% python3 -q
>>> import numpy as np
>>> np.set_printoptions(precision=2, suppress=True, linewidth=160)
>>> def tidy(a):
...     return np.round(a, 2) + 0
... 
>>> f = np.array([1, 2, 1, 0, 0])
>>> arr = 5 * np.eye(5) + np.outer(f, f)
>>> print(arr)
[[6. 2. 1. 0. 0.]
 [2. 9. 2. 0. 0.]
 [1. 2. 6. 0. 0.]
 [0. 0. 0. 5. 0.]
 [0. 0. 0. 0. 5.]]
>>> # equal to its transpose
>>> print(tidy(np.sort(np.linalg.eigvals(arr).real)))
[ 5.  5.  5.  5. 11.]
>>> print((arr != 0).astype(int))
[[1 1 1 0 0]
 [1 1 1 0 0]
 [1 1 1 0 0]
 [0 0 0 1 0]
 [0 0 0 0 1]]
>>> print(arr @ arr)
[[41. 32. 16.  0.  0.]
 [32. 89. 32.  0.  0.]
 [16. 32. 41.  0.  0.]
 [ 0.  0.  0. 25.  0.]
 [ 0.  0.  0.  0. 25.]]
>>> print(tidy(np.linalg.det(arr)))
6875.0
>>> F = np.load("test3.npy")
>>> print(F)
[[1 0 0 0 1 2 1]
 [2 1 0 0 1 0 0]
 [2 0 0 1 2 2 1]
 [2 2 1 2 1 0 2]
 [2 2 0 1 0 0 2]
 [1 0 0 0 1 2 1]]
>>> print(tidy(np.linalg.norm(F, 2) / np.linalg.norm(F)))
0.85
>>> print([round(float(x), 2) for x in np.linalg.svd(F, compute_uv=False)[:3]])
[6.84, 3.66, 1.67]
>>> print(np.linalg.cond(F) > 100)
True
>>> print(np.argsort(-np.linalg.norm(F, axis=0).round(6), kind="stable")[:3])
[0 5 6]
>>> left, s, VT = np.linalg.svd(F)
>>> print(tidy(s))
[6.84 3.66 1.67 1.32 0.53 0.  ]
>>> other = left[:, :5] @ np.diag(s[:5]) @ VT[:5]
>>> print(np.linalg.matrix_rank(other))
5
>>> print(tidy(np.abs(F - other).max()))
0.0
>>> print(tidy(other))
[[1. 0. 0. 0. 1. 2. 1.]
 [2. 1. 0. 0. 1. 0. 0.]
 [2. 0. 0. 1. 2. 2. 1.]
 [2. 2. 1. 2. 1. 0. 2.]
 [2. 2. 0. 1. 0. 0. 2.]
 [1. 0. 0. 0. 1. 2. 1.]]
>>> f = np.array([-2, -3, -1, 1, -1, -1])
>>> rng = np.random.default_rng(14585)
>>> J = np.outer(rng.normal(size=40), f) + 0.05 * rng.normal(size=(40, 6))
>>> print(tidy(J))
[[ 0.34  0.57  0.26 -0.18  0.21  0.23]
 [ 2.25  3.37  1.15 -1.08  1.16  1.15]
 [ 0.5   0.87  0.25 -0.29  0.28  0.31]
 [-2.11 -3.25 -1.07  1.13 -1.09 -0.98]
 [-0.32 -0.45 -0.14  0.22 -0.2  -0.1 ]
 [-2.1  -3.08 -0.99  0.97 -1.02 -1.03]
 [-2.44 -3.61 -1.21  1.2  -1.17 -1.3 ]
 [-1.28 -1.8  -0.61  0.6  -0.64 -0.49]
 [-3.23 -4.95 -1.65  1.68 -1.64 -1.61]
 [-0.04 -0.05 -0.04  0.01  0.01 -0.06]
 [-0.3  -0.47 -0.14  0.08 -0.1  -0.09]
 [ 0.83  1.28  0.45 -0.49  0.35  0.41]
 [-1.95 -2.81 -0.89  0.86 -0.97 -0.85]
 [-1.36 -1.87 -0.65  0.63 -0.55 -0.7 ]
 [-1.86 -2.75 -0.94  0.88 -0.97 -0.9 ]
 [ 1.42  1.95  0.54 -0.71  0.65  0.59]
 [-3.28 -5.   -1.7   1.62 -1.61 -1.6 ]
 [ 1.54  2.35  0.81 -0.73  0.8   0.79]
 [-1.5  -2.23 -0.82  0.82 -0.69 -0.75]
 [ 2.34  3.41  1.08 -1.17  1.18  1.12]
 [-0.31 -0.43 -0.11  0.17 -0.1  -0.06]
 [-2.39 -3.58 -1.15  1.21 -1.23 -1.16]
 [ 3.76  5.48  1.84 -1.86  1.81  1.87]
 [-1.56 -2.37 -0.81  0.83 -0.74 -0.8 ]
 [ 0.37  0.62  0.19 -0.23  0.22  0.3 ]
 [ 0.23  0.4   0.11 -0.12  0.12  0.22]
 [ 2.63  4.07  1.39 -1.44  1.38  1.33]
 [-2.31 -3.56 -1.19  1.24 -1.25 -1.13]
 [ 0.75  1.2   0.46 -0.4   0.42  0.3 ]
 [ 3.51  5.12  1.66 -1.69  1.72  1.8 ]
 [-0.25 -0.37 -0.05  0.17 -0.17 -0.07]
 [ 0.35  0.51  0.33 -0.22  0.18  0.22]
 [ 3.15  4.67  1.71 -1.55  1.57  1.53]
 [-2.04 -2.94 -1.05  0.9  -0.92 -1.04]
 [ 1.64  2.53  0.9  -0.87  0.73  0.92]
 [-1.89 -2.71 -0.86  0.9  -0.93 -0.94]
 [-2.21 -3.25 -1.15  1.1  -1.1  -1.06]
 [-0.44 -0.61 -0.28  0.16 -0.24 -0.28]
 [-1.28 -2.   -0.65  0.65 -0.7  -0.74]
 [ 1.62  2.44  0.82 -0.84  0.91  0.8 ]]
>>> other = np.array([[0, 1], [3, 0], [5, 3], [0, 5], [4, 2], [1, 3]])
>>> other @ J
Traceback (most recent call last):
  File "<python-input-28>", line 1, in <module>
    other @ J
    ~~~~~~^~~
ValueError: matmul: Input operand 1 has a mismatch in its core dimension 0, with gufunc signature (n?,k),(k,m?)->(n?,m?) (size 40 is different from 2)
>>> print(tidy(np.einsum("ij->j", J)))
[ -9.21 -13.31  -4.21   4.17  -4.3   -3.83]
>>> print(np.vstack([J, other.T]).shape)
(42, 6)
>>> print(np.linalg.matrix_rank(J @ other))
2
>>> print(np.linalg.matrix_rank(np.vstack([J, other.T])))
6
>>> X = np.eye(15, dtype=int)[rng.permutation(15)]
>>> print(X)
[[0 0 0 0 0 0 0 0 0 0 0 1 0 0 0]
 [0 0 1 0 0 0 0 0 0 0 0 0 0 0 0]
 [0 0 0 0 0 0 0 0 1 0 0 0 0 0 0]
 [0 0 0 0 0 1 0 0 0 0 0 0 0 0 0]
 [0 0 0 0 1 0 0 0 0 0 0 0 0 0 0]
 [0 0 0 0 0 0 0 0 0 1 0 0 0 0 0]
 [0 0 0 0 0 0 0 0 0 0 0 0 0 1 0]
 [0 0 0 0 0 0 1 0 0 0 0 0 0 0 0]
 [0 0 0 1 0 0 0 0 0 0 0 0 0 0 0]
 [0 1 0 0 0 0 0 0 0 0 0 0 0 0 0]
 [0 0 0 0 0 0 0 0 0 0 1 0 0 0 0]
 [0 0 0 0 0 0 0 0 0 0 0 0 0 0 1]
 [0 0 0 0 0 0 0 1 0 0 0 0 0 0 0]
 [1 0 0 0 0 0 0 0 0 0 0 0 0 0 0]
 [0 0 0 0 0 0 0 0 0 0 0 0 1 0 0]]
>>> left, s, VT = np.linalg.svd(F)
>>> vecs = VT[:(s > 1e-8).sum()]
>>> x0 = F[4] + -3 * F[2] + rng.integers(2) * np.eye(7)[2]
>>> print(x0)
[-4.  2.  0. -2. -6. -6. -1.]
>>> print(tidy(np.diag(vecs.T @ vecs)))
[0.75 0.6  0.75 0.85 0.6  0.77 0.67]
>>> print(tidy(vecs.T @ vecs))
[[ 0.75  0.25 -0.25  0.    0.25  0.    0.  ]
 [ 0.25  0.6   0.25 -0.15 -0.1  -0.18  0.22]
 [-0.25  0.25  0.75  0.    0.25  0.    0.  ]
 [ 0.   -0.15  0.    0.85  0.15 -0.18  0.22]
 [ 0.25 -0.1   0.25  0.15  0.6   0.18 -0.22]
 [ 0.   -0.18  0.   -0.18  0.18  0.77  0.28]
 [ 0.    0.22  0.    0.22 -0.22  0.28  0.67]]
>>> def softmax(z):
...     e = np.exp(z - z.max(axis=-1, keepdims=True))
...     return e / e.sum(axis=-1, keepdims=True)
... 
>>> print(tidy(softmax(X[6])))
[0.06 0.06 0.06 0.06 0.06 0.06 0.06 0.06 0.06 0.06 0.06 0.06 0.06 0.16 0.06]
>>> print(tidy(softmax(X[6] + 2)))
[0.06 0.06 0.06 0.06 0.06 0.06 0.06 0.06 0.06 0.06 0.06 0.06 0.06 0.16 0.06]
>>> scores = X @ X.T / np.sqrt(15)
>>> print(tidy(softmax(scores)[6] @ X))
[0.07 0.07 0.07 0.07 0.07 0.07 0.07 0.07 0.07 0.07 0.07 0.07 0.07 0.08 0.07]
>>> print(softmax(scores).round(6).argmax(axis=1))
[ 0  1  2  3  4  5  6  7  8  9 10 11 12 13 14]
>>> print(tidy(np.linalg.det(X)))
-1.0
>>> print(np.allclose(X, X.T))
False
>>> print(tidy(np.sort(np.abs(np.linalg.eigvals(X)))))
[1. 1. 1. 1. 1. 1. 1. 1. 1. 1. 1. 1. 1. 1. 1.]
>>> lab = rng.permutation(15)
>>> print(lab)
[ 6 13 10 11 12  4  7  5  8  9  3  1  0  2 14]
>>> other = X[lab][:, lab]
>>> print(np.trace(other))
2
>>> print(tidy(np.linalg.det(X)))
-1.0
>>> print(tidy(np.sort(np.linalg.eigvals(X).real)))
[-1.   -0.9  -0.9  -0.5  -0.5  -0.22 -0.22  0.5   0.5   0.62  0.62  1.    1.    1.    1.  ]
>>> A = np.load("run17.npy")
>>> print(A)
[[ 0  0  1  0 -1]
 [ 0  0  2  0  1]
 [-1 -2  0  1 -2]
 [ 0  0 -1  0  0]
 [ 1 -1  2  0  0]]
>>> # skew-symmetric
>>> left, s, VT = np.linalg.svd(A)
>>> vecs = VT[:(s > 1e-8).sum()]
>>> x0 = A[3] + -3 * A[0] + rng.integers(2) * np.eye(5)[2]
>>> print(x0)
[ 0.  0. -3.  0.  3.]
>>> print(tidy(vecs.T @ vecs))
[[ 0.91 -0.09  0.   -0.27  0.  ]
 [-0.09  0.91  0.   -0.27  0.  ]
 [ 0.    0.    1.    0.    0.  ]
 [-0.27 -0.27  0.    0.18  0.  ]
 [ 0.    0.    0.    0.    1.  ]]
>>> print(tidy(np.linalg.norm(x0 - vecs.T @ vecs @ x0)))
0.0
>>> print(np.linalg.matrix_rank(np.vstack([A, x0])))
4
>>> print(tidy(np.diag(vecs.T @ vecs)))
[0.91 0.91 1.   0.18 1.  ]
